In [1]: import numpy as np

In [2]: np.set_printoptions(precision=2, suppress=True, linewidth=120, floatmode="fixed")

In [3]: tidy = lambda a: np.round(a, 2) + 0

In [4]: M = np.loadtxt("sample12.csv", delimiter=",")

In [5]: print(tidy(M))
[[-0.42 -0.20  0.54  0.70]
 [ 0.00 -0.88  0.21 -0.42]
 [-0.76  0.31  0.22 -0.53]
 [-0.50 -0.30 -0.78  0.22]]

In [6]: T = np.stack([M, -3 * M, M[::-1]])

In [7]: print(np.linalg.matrix_rank(T.reshape(3, -1)))
2

In [8]: print(tidy(T.sum(axis=0)))
[[ 0.34  0.11 -1.87 -1.18]
 [-0.76  2.07 -0.21  0.31]
 [ 1.51 -1.50 -0.22  0.64]
 [ 0.59  0.39  2.11  0.26]]

In [9]: print(tidy(np.linalg.det(T)))
[ -1.00 -81.00  -1.00]

In [10]: print(tidy(np.linalg.norm(T, axis=(1, 2))))
[2.00 6.00 2.00]

In [11]: x0 = np.array([5, 8, 2, 0])

In [12]: print([p for p in range(1, 25) if np.allclose(np.linalg.matrix_power(M, p), np.eye(4))])
[]

In [13]: print(tidy(np.linalg.det(M)))
-1.0

In [14]: print(tidy(M.T @ (M @ x0)))
[5.00 8.00 2.00 0.00]

In [15]: print(tidy(np.linalg.norm(x0)), tidy(np.linalg.norm(M @ x0)))
9.64 9.64

In [16]: A2 = M / np.sqrt((M ** 2).mean(axis=1, keepdims=True))

In [17]: print(tidy(A2[1]))
[ 0.00 -1.76  0.43 -0.85]

In [18]: print(tidy(M - M.mean(axis=1, keepdims=True)))
[[-0.57 -0.36  0.39  0.54]
 [ 0.27 -0.61  0.49 -0.15]
 [-0.57  0.50  0.41 -0.34]
 [-0.16  0.04 -0.44  0.56]]

In [19]: A2 = np.array([[-1, 0], [2, -1], [0, -2], [-1, 2]])

In [20]: print(tidy(np.einsum("ik,kj->ij", M, A2)))
[[-0.69  0.51]
 [-1.34 -0.40]
 [ 1.91 -1.82]
 [-0.31  2.30]]

In [21]: print(tidy(np.einsum("ij->j", M)))
[-1.68 -1.07  0.19 -0.04]

In [22]: print(tidy(np.einsum("ij,ij->i", M, M)))
[1.00 1.00 1.00 1.00]

In [23]: print(tidy(np.einsum("ik,kj->ji", M, A2)))
[[-0.69 -1.34  1.91 -0.31]
 [ 0.51 -0.40 -1.82  2.30]]

In [24]: print(tidy(A2.T @ M.T))
[[-0.69 -1.34  1.91 -0.31]
 [ 0.51 -0.40 -1.82  2.30]]

In [25]: print(np.linalg.matrix_rank(M @ A2))
2

In [26]: u = np.array([-8, -4, -9, -9])

In [27]: A2 = M + np.outer(u, np.eye(4)[2])

In [28]: print(np.linalg.matrix_rank(np.linalg.inv(A2) - np.linalg.inv(M), tol=1e-8))
1

In [29]: W0 = np.load("dump.npy")

In [30]: print(W0)
[[ 0  0  2]
 [ 2  1  2]
 [ 0  2  0]
 [ 8  4 10]]

In [31]: # row 3 is much longer than the rest

In [32]: hat = W0 @ np.linalg.solve(W0.T @ W0, W0.T)

In [33]: print(np.trace(hat))
3.0

In [34]: q, vecs = np.linalg.qr(W0[:, :2])[0], np.linalg.qr(W0[:, 2:])[0]

In [35]: sv = np.linalg.svd(q.T @ vecs, compute_uv=False)

In [36]: print(tidy(sv))
[0.98]

In [37]: u = np.array([6, 5, 1])

In [38]: print(np.cross(W0[1, :3], W0[3, :3]))
[ 2 -4  0]

In [39]: print(np.convolve(W0[1], u))
[12 16 19 11  2]

In [40]: print(np.array([np.convolve(row, u, "same") for row in W0]))
[[ 0 12 10]
 [16 19 11]
 [12 10  2]
 [64 88 54]]

In [41]: print(np.polyval(u, W0[1]))
[35 12 35]

In [42]: u, g = W0[1], W0[3]

In [43]: print(u @ u)
9

In [44]: print(u @ g)
40

In [45]: p = (u @ g) / (u @ u) * u

In [46]: print(np.linalg.matrix_rank(np.outer(u, g)))
1

In [47]: print(tidy(g - p))
[-0.89 -0.44  1.11]

In [48]: print(tidy(p))
[8.89 4.44 8.89]

In [49]: print(tidy(np.linalg.norm(u + g) ** 2 + np.linalg.norm(u - g) ** 2))
378.0

In [50]: x0 = np.array([1, 1, 1])

In [51]: y = W0 @ x0

In [52]: beta, lr = np.zeros(3), 1 / np.linalg.norm(W0, 2) ** 2

In [53]: for i in range(40):
    ...:     beta -= lr * W0.T @ (W0 @ beta - y)
    ...:     if i % 10 == 0: print(i, round(np.linalg.norm(W0 @ beta - y), 2))
    ...: 
0 1.09
10 0.88
20 0.71
30 0.57

In [54]: print(tidy(beta))
[0.98 0.79 1.10]

In [55]: J = np.load("m.npy")

In [56]: print(J)
[[ 1 -1 -1  1  1 -1 -1  1]
 [ 1 -1 -1  1 -1  1  1 -1]
 [ 1  1 -1 -1 -1 -1  1  1]
 [ 1  1 -1 -1  1  1 -1 -1]]

In [57]: x0 = np.array([-2, 0, -2])

In [58]: y = W0 @ x0

In [59]: print(tidy(np.linalg.pinv(W0) @ W0))
[[1.00 0.00 0.00]
 [0.00 1.00 0.00]
 [0.00 0.00 1.00]]

In [60]: rng = np.random.default_rng(568117)

In [61]: y = y + 0.3 * rng.normal(size=4)

In [62]: print(tidy(y))
[ -4.24  -8.14   0.11 -36.42]

In [63]: beta, *_ = np.linalg.lstsq(W0, y)

In [64]: print(tidy(np.linalg.norm(y - W0 @ beta)))
0.09

In [65]: print(tidy(np.linalg.norm(J) ** 2 / np.linalg.norm(J, 2) ** 2))
4.0

In [66]: print(J[0] @ J[1])
0

In [67]: print(np.linalg.norm(J, axis=1).argmax())
0

In [68]: print(tidy(np.linalg.norm(J[0] - J[1])))
4.0

In [69]: print(tidy(np.linalg.norm(J, axis=1)))
[2.83 2.83 2.83 2.83]

In [70]: print(tidy(np.linalg.norm(J, axis=0)))
[2.00 2.00 2.00 2.00 2.00 2.00 2.00 2.00]

In [71]: print(tidy(np.linalg.norm(J[0], 1)), tidy(np.linalg.norm(J[0], np.inf)))
8.0 1.0

In [72]: print(tidy(np.linalg.norm(J, "nuc")))
11.31
